>>> import numpy as np
>>> np.set_printoptions(suppress=True, linewidth=100)
>>> A = np.array([[0, -2, -3, 2, -1, 0],
...     [-3, -1, 1, -2, -1, -3],
...     [-3, 2, -3, -2, -2, 3],
...     [-1, 3, 2, -2, 2, 1],
...     [-3, 0, 2, 0, 0, -3],
...     [3, -1, 1, 0, 0, 0]])
>>> print(A)
[[ 0 -2 -3  2 -1  0]
 [-3 -1  1 -2 -1 -3]
 [-3  2 -3 -2 -2  3]
 [-1  3  2 -2  2  1]
 [-3  0  2  0  0 -3]
 [ 3 -1  1  0  0  0]]
>>> vec = np.array([-2, 1, 1, 2, 1, 2])
>>> y = A @ vec
>>> print(y)
[-2 -5  5  7  2 -6]
>>> print(np.round(np.linalg.solve(A, y), 2))
[-2.  1.  1.  2.  1.  2.]
>>> C2 = A.T @ A
>>> print(np.linalg.matrix_rank(C2))
6
>>> print(np.round(np.linalg.svd(A, compute_uv=False) ** 2, 2) + 0)
[51.46 46.27 33.99  5.54  0.73  0.  ]
>>> print(np.trace(C2), (A ** 2).sum())
138 138
>>> print(np.round(np.linalg.eigvalsh(C2)[::-1], 2) + 0)
[51.46 46.27 33.99  5.54  0.73  0.  ]
>>> vec = np.array([0, 2, 1, 2, 0, 2])
>>> y = A @ vec
>>> c, lr = np.zeros(6), 1 / np.linalg.norm(A, 2) ** 2
>>> for i in range(300):
...     c -= lr * A.T @ (A @ c - y)
...     if i % 50 == 0: print(i, round(np.linalg.norm(A @ c - y), 2))
... 
0 5.8
50 0.87
100 0.42
150 0.21
200 0.1
250 0.05
>>> print(c.round(2))
[ 0.15  2.27  0.8   1.96 -0.03  1.72]
>>> feats = np.load("x.npy")
>>> print(feats)
[[-3  0  0  0  0  0  0  0  0  0  0]
 [ 0  3  0  0  0  0  0  0  0  0  0]
 [ 0  0  0  0  0  0  0  0  0  0  0]
 [ 0  0  0  0  0  0  0  0  0  0  0]
 [ 0  0  0  0  2  0  0  0  0  0  0]
 [ 0  0  0  0  0  0  0  0  0  0  0]
 [ 0  0  0  0  0  0 -2  0  0  0  0]
 [ 0  0  0  0  0  0  0  2  0  0  0]
 [ 0  0  0  0  0  0  0  0 -3  0  0]
 [ 0  0  0  0  0  0  0  0  0  1  0]
 [ 0  0  0  0  0  0  0  0  0  0  1]]
>>> print(np.all(np.linalg.eigvalsh(feats) > 0))
False
>>> print(round(float(np.linalg.eigvalsh(feats).min()), 2))
-3.0
>>> left, sv, vt = np.linalg.svd(feats)
>>> print(np.argmax(sv[:-1] / (sv[1:] + 1e-6)) + 1)
8
>>> B = left[:, :8] @ np.diag(sv[:8]) @ vt[:8]
>>> print(np.round(np.linalg.norm(feats - B, 2), 2), sv[8])
0.0 0.0
>>> print(np.round(np.linalg.norm(feats - B) / np.linalg.norm(feats), 2))
0.0
>>> print(np.linalg.matrix_rank(B))
8
>>> vals, V = np.linalg.eigh(feats)
>>> vec = np.array([1, -2, 0, -3, 2, 3, 2, 3, 0, 0, 0])
>>> print(np.round(vec @ feats @ vec / (vec @ vec), 2), vals[0], vals[-1])
0.68 -3.0 3.0
>>> print(np.abs(feats).sum(axis=1).max(), np.abs(vals).max())
3 3.0
>>> print(vec @ feats @ vec)
27
>>> print(np.round(np.sort(np.linalg.eigvals(feats).real), 2))
[-3. -3. -2.  0.  0.  0.  1.  1.  2.  2.  3.]
>>> print(np.round(np.linalg.det(feats), 2))
0.0
>>> print(np.flatnonzero(np.linalg.matrix_power((feats != 0) + (feats.T != 0) + np.eye(11), 11)[2]))
[2]
>>> print((feats != 0).astype(int))
[[1 0 0 0 0 0 0 0 0 0 0]
 [0 1 0 0 0 0 0 0 0 0 0]
 [0 0 0 0 0 0 0 0 0 0 0]
 [0 0 0 0 0 0 0 0 0 0 0]
 [0 0 0 0 1 0 0 0 0 0 0]
 [0 0 0 0 0 0 0 0 0 0 0]
 [0 0 0 0 0 0 1 0 0 0 0]
 [0 0 0 0 0 0 0 1 0 0 0]
 [0 0 0 0 0 0 0 0 1 0 0]
 [0 0 0 0 0 0 0 0 0 1 0]
 [0 0 0 0 0 0 0 0 0 0 1]]
